In [1]: import numpy as np

In [2]: np.set_printoptions(precision=2, suppress=True, linewidth=200, floatmode="fixed")

In [3]: data = np.loadtxt("test1.csv", delimiter=",")

In [4]: data
Out[4]: 
array([[-1.00,  0.00, -1.00],
       [-3.00, -3.00,  0.00],
       [ 0.00,  0.00,  0.00]])

In [5]: # looks like rank 2

In [6]: np.sort(np.abs(np.linalg.eigvals(data)))
Out[6]: array([0.00, 1.00, 3.00])

In [7]: np.allclose(data @ data.T, data.T @ data)
Out[7]: False

In [8]: np.linalg.matrix_power(data, 2)
Out[8]: 
array([[ 1.00,  0.00,  1.00],
       [12.00,  9.00,  3.00],
       [ 0.00,  0.00,  0.00]])

In [9]: data @ data
Out[9]: 
array([[ 1.00,  0.00,  1.00],
       [12.00,  9.00,  3.00],
       [ 0.00,  0.00,  0.00]])

In [10]: def softmax(z):
    ...:     e = np.exp(z - z.max(axis=-1, keepdims=True))
    ...:     return e / e.sum(axis=-1, keepdims=True)
    ...: 

In [11]: softmax(data[2] + 4)
Out[11]: array([0.33, 0.33, 0.33])

In [12]: softmax(data[2])
Out[12]: array([0.33, 0.33, 0.33])

In [13]: S = data @ data.T / np.sqrt(3)

In [14]: softmax(S).round(6).argmax(axis=1)
Out[14]: array([1, 1, 0])

In [15]: np.round(softmax(S), 2) + 0
Out[15]: 
array([[0.32, 0.58, 0.10],
       [0.00, 1.00, 0.00],
       [0.33, 0.33, 0.33]])

In [16]: softmax(S)[2] @ data
Out[16]: array([-1.33, -1.00, -0.33])

In [17]: Uu, sigma, Vt = np.linalg.svd(data)

In [18]: np.argmax(sigma[:-1] / (sigma[1:] + 1e-6)) + 1
Out[18]: np.int64(2)

In [19]: A2 = Uu[:, :2] @ np.diag(sigma[:2]) @ Vt[:2]

In [20]: round(float(np.linalg.norm(data - A2) / np.linalg.norm(data)), 2)
Out[20]: 0.0

In [21]: np.linalg.matrix_rank(data, rtol=0.05)
Out[21]: np.int64(2)

In [22]: A2.round(2) + 0
Out[22]: 
array([[-1.00,  0.00, -1.00],
       [-3.00, -3.00,  0.00],
       [ 0.00,  0.00,  0.00]])

In [23]: np.round(np.linalg.norm(data - A2, 2), 2), sigma[2]
Out[23]: (np.float64(0.0), np.float64(0.0))

In [24]: K = np.load("out12.npy")

In [25]: K
Out[25]: 
array([[31, 19, 36],
       [19, 36, 41],
       [36, 41, 73]])

In [26]: # symmetric, so the eigenvalues are real

In [27]: q, V = np.linalg.qr(K[:, :2])[0], np.linalg.qr(K[:, 2:])[0]

In [28]: sigma = np.linalg.svd(q.T @ V, compute_uv=False)

In [29]: (sigma > 0.9).sum()
Out[29]: np.int64(1)

In [30]: np.round(np.linalg.norm(q @ q.T - V @ V.T, 2), 2)
Out[30]: np.float64(1.0)

In [31]: sigma
Out[31]: array([0.99])

In [32]: ev, V = np.linalg.eig(K)

In [33]: ev
Out[33]: array([118.33,  14.34,   7.33])

In [34]: rng = np.random.default_rng(23292)

In [35]: X = np.eye(5, dtype=int)[rng.permutation(5)] * np.array([5, 0, 4, 3, 3])

In [36]: X
Out[36]: 
array([[0, 0, 0, 3, 0],
       [0, 0, 0, 0, 0],
       [0, 0, 0, 0, 3],
       [0, 0, 4, 0, 0],
       [5, 0, 0, 0, 0]])

In [37]: # splits into 2 blocks

In [38]: Uu, sigma, Vt = np.linalg.svd(X)

In [39]: np.argmax(sigma[:-1] / (sigma[1:] + 1e-6)) + 1
Out[39]: np.int64(4)

In [40]: A2 = Uu[:, :4] @ np.diag(sigma[:4]) @ Vt[:4]

In [41]: np.linalg.matrix_rank(X, rtol=0.05)
Out[41]: np.int64(4)

In [42]: round(np.linalg.norm(X - A2, 2), 2), sigma[4]
Out[42]: (np.float64(0.0), np.float64(0.0))
